% ipython --no-banner

In [1]: import numpy as np

In [2]: import numpy.linalg as la

In [3]: np.set_printoptions(precision=3, suppress=True, linewidth=120)

In [4]: def tidy(a):
   ...:     return np.round(a, 3) + 0
   ...: 

In [5]: C = np.array([[3, 2, -1], [3, 2, -2]])

In [6]: J = np.repeat(C, 18 // 2, axis=0)

In [7]: rng = np.random.default_rng(572397)

In [8]: J = J + 0.1 * rng.normal(size=J.shape)

In [9]: tidy(J)
Out[9]: 
array([[ 3.112,  2.167, -0.99 ],
       [ 3.126,  1.935, -0.996],
       [ 2.856,  1.989, -0.92 ],
       [ 3.236,  2.097, -0.887],
       [ 2.948,  1.923, -0.903],
       [ 2.835,  2.028, -0.908],
       [ 3.079,  1.852, -0.953],
       [ 3.099,  1.952, -0.95 ],
       [ 2.839,  1.958, -1.06 ],
       [ 3.104,  2.122, -1.993],
       [ 3.107,  1.997, -2.128],
       [ 3.042,  2.108, -1.814],
       [ 3.008,  2.001, -1.943],
       [ 3.026,  1.969, -2.088],
       [ 2.835,  2.044, -2.161],
       [ 3.13 ,  1.961, -2.009],
       [ 2.951,  1.991, -2.118],
       [ 3.072,  1.957, -1.936]])

In [10]: left, sv, VT = la.svd(J, full_matrices=False)

In [11]: left.shape, sv.shape, VT.shape
Out[11]: ((18, 3), (3,), (3, 3))

In [12]: np.allclose(left * sv @ VT, J)
Out[12]: True

In [13]: tidy(left.T @ J @ VT.T)
Out[13]: 
array([[16.656,  0.   ,  0.   ],
       [ 0.   ,  2.114,  0.   ],
       [ 0.   ,  0.   ,  0.353]])

In [14]: tidy(np.sqrt((sv ** 2).sum())), tidy(la.norm(J))
Out[14]: (np.float64(16.794), np.float64(16.794))

In [15]: Ac = J - J.mean(axis=0)

In [16]: left, sv, VT = la.svd(Ac, full_matrices=False)

In [17]: np.abs(VT[0]).argmax()
Out[17]: np.int64(2)

In [18]: tidy(sv ** 2 / (sv ** 2).sum())
Out[18]: array([0.938, 0.044, 0.018])

In [19]: la.matrix_rank(Ac)
Out[19]: np.int64(3)

In [20]: np.abs(left[:, 0]).argmax()
Out[20]: np.int64(14)

In [21]: (np.sign(left[:, 0]) == np.sign(left[0, 0])).astype(int)
Out[21]: array([1, 1, 1, 1, 1, 1, 1, 1, 1, 0, 0, 0, 0, 0, 0, 0, 0, 0])

In [22]: C2 = np.cov(J, rowvar=False)

In [23]: np.argwhere(np.triu(np.abs(np.corrcoef(J.T)) > 0.8, 1))
Out[23]: array([], shape=(0, 2), dtype=int64)

In [24]: tidy(np.corrcoef(J[:, 1], J[:, 2])[0, 1])
Out[24]: np.float64(-0.146)

In [25]: np.argsort(-J.std(axis=0).round(6), kind="stable")
Out[25]: array([2, 0, 1])

In [26]: tidy(np.corrcoef(J.T))
Out[26]: 
array([[ 1.   ,  0.153, -0.031],
       [ 0.153,  1.   , -0.146],
       [-0.031, -0.146,  1.   ]])

In [27]: M2 = np.c_[J[:, :1] @ np.array([[2]]), np.array([2, 5, -2, 3, 0, -3, -2, -3, -4, -4, -4, -3, -4, -2, -2, -3, 3, 3])]

In [28]: tidy(M2)
Out[28]: 
array([[ 6.224,  2.   ],
       [ 6.251,  5.   ],
       [ 5.711, -2.   ],
       [ 6.471,  3.   ],
       [ 5.896,  0.   ],
       [ 5.669, -3.   ],
       [ 6.159, -2.   ],
       [ 6.198, -3.   ],
       [ 5.677, -4.   ],
       [ 6.209, -4.   ],
       [ 6.214, -4.   ],
       [ 6.085, -3.   ],
       [ 6.015, -4.   ],
       [ 6.051, -2.   ],
       [ 5.669, -2.   ],
       [ 6.261, -3.   ],
       [ 5.903,  3.   ],
       [ 6.143,  3.   ]])

In [29]: tidy(la.norm(M2 - J @ la.lstsq(J, M2)[0], axis=0))
Out[29]: array([ 0.   , 11.602])

In [30]: la.matrix_rank(M2)
Out[30]: np.int64(2)

In [31]: tidy(la.norm(la.qr(J)[0].T @ M2, axis=0) ** 2 / ((M2 ** 2).sum(axis=0) + 1e-12))
Out[31]: array([1.   , 0.217])

In [32]: la.matrix_rank(np.c_[J, M2])
Out[32]: np.int64(4)

In [33]: X = np.arange(24).reshape(6, 4) + 5

In [34]: X
Out[34]: 
array([[ 5,  6,  7,  8],
       [ 9, 10, 11, 12],
       [13, 14, 15, 16],
       [17, 18, 19, 20],
       [21, 22, 23, 24],
       [25, 26, 27, 28]])

In [35]: left, sv, VT = la.svd(X)

In [36]: evecs = VT[:(sv > 1e-8).sum()]

In [37]: vec = X[4] + 3 * X[3] + rng.integers(2) * np.eye(4)[0]

In [38]: vec
Out[38]: array([73., 76., 80., 84.])

In [39]: tidy(la.norm(vec - evecs.T @ evecs @ vec))
Out[39]: np.float64(0.548)

In [40]: la.lstsq(X[:-1].T, X[-1])[2]
Out[40]: np.int32(2)

In [41]: np.unique(X.round(6), axis=0).shape
Out[41]: (6, 4)

In [42]: arr = np.array([[3.0, 1.0, 0.0, 0.0, 0.0, 0.0, 0.0],
    ...:     [0.0, 3.0, 1.0, 0.0, 0.0, 0.0, 0.0],
    ...:     [0.0, 0.0, 3.0, 1.0, 0.0, 0.0, 0.0],
    ...:     [0.0, 0.0, 0.0, 3.0, 1.0, 0.0, 0.0],
    ...:     [0.0, 0.0, 0.0, 0.0, 3.0, 1.0, 0.0],
    ...:     [0.0, 0.0, 0.0, 0.0, 0.0, 3.0, 1.0],
    ...:     [0.0, 0.0, 0.0, 0.0, 0.0, 0.0, 3.0]])

In [43]: arr
Out[43]: 
array([[3., 1., 0., 0., 0., 0., 0.],
       [0., 3., 1., 0., 0., 0., 0.],
       [0., 0., 3., 1., 0., 0., 0.],
       [0., 0., 0., 3., 1., 0., 0.],
       [0., 0., 0., 0., 3., 1., 0.],
       [0., 0., 0., 0., 0., 3., 1.],
       [0., 0., 0., 0., 0., 0., 3.]])

In [44]: t3 = np.stack([arr, -2 * arr, arr[::-1]])

In [45]: t3.sum(axis=0)
Out[45]: 
array([[-3., -1.,  0.,  0.,  0.,  0.,  3.],
       [ 0., -3., -1.,  0.,  0.,  3.,  1.],
       [ 0.,  0., -3., -1.,  3.,  1.,  0.],
       [ 0.,  0.,  0.,  0.,  0.,  0.,  0.],
       [ 0.,  0.,  3.,  1., -3., -1.,  0.],
       [ 0.,  3.,  1.,  0.,  0., -3., -1.],
       [ 3.,  1.,  0.,  0.,  0.,  0., -3.]])

In [46]: la.matrix_rank(t3.reshape(3, -1))
Out[46]: np.int64(2)

In [47]: def softmax(z):
    ...:     e = np.exp(z - z.max(axis=-1, keepdims=True))
    ...:     return e / e.sum(axis=-1, keepdims=True)
    ...: 

In [48]: tidy(softmax(10 * arr[2]))
Out[48]: array([0., 0., 1., 0., 0., 0., 0.])

In [49]: tidy(softmax(arr).sum(axis=1))
Out[49]: array([1., 1., 1., 1., 1., 1., 1.])

In [50]: scores = arr @ arr.T / np.sqrt(7)

In [51]: softmax(scores).round(6).argmax(axis=1)
Out[51]: array([0, 1, 2, 3, 4, 5, 6])

In [52]: tidy(softmax(scores)[2] @ arr)
Out[52]: array([0.056, 0.191, 2.49 , 0.983, 0.113, 0.074, 0.074])

In [53]: tidy(softmax(scores))
Out[53]: 
array([[0.844, 0.06 , 0.019, 0.019, 0.019, 0.019, 0.019],
       [0.058, 0.811, 0.058, 0.019, 0.019, 0.019, 0.019],
       [0.019, 0.058, 0.811, 0.058, 0.019, 0.019, 0.019],
       [0.019, 0.019, 0.058, 0.811, 0.058, 0.019, 0.019],
       [0.019, 0.019, 0.019, 0.058, 0.811, 0.058, 0.019],
       [0.019, 0.019, 0.019, 0.019, 0.058, 0.811, 0.058],
       [0.026, 0.026, 0.026, 0.026, 0.026, 0.082, 0.787]])

In [54]: f, v = arr[6], arr[4]

In [55]: f @ f
Out[55]: np.float64(9.0)

In [56]: p = (f @ v) / (f @ f) * f

In [57]: p
Out[57]: array([0., 0., 0., 0., 0., 0., 0.])

In [58]: (v - p) @ f
Out[58]: np.float64(0.0)

In [59]: np.prod(np.diag(arr)), tidy(la.det(arr))
Out[59]: (np.float64(2187.0), np.float64(2187.0))

In [60]: tidy(np.sort(la.eigvals(arr)))
Out[60]: array([3., 3., 3., 3., 3., 3., 3.])
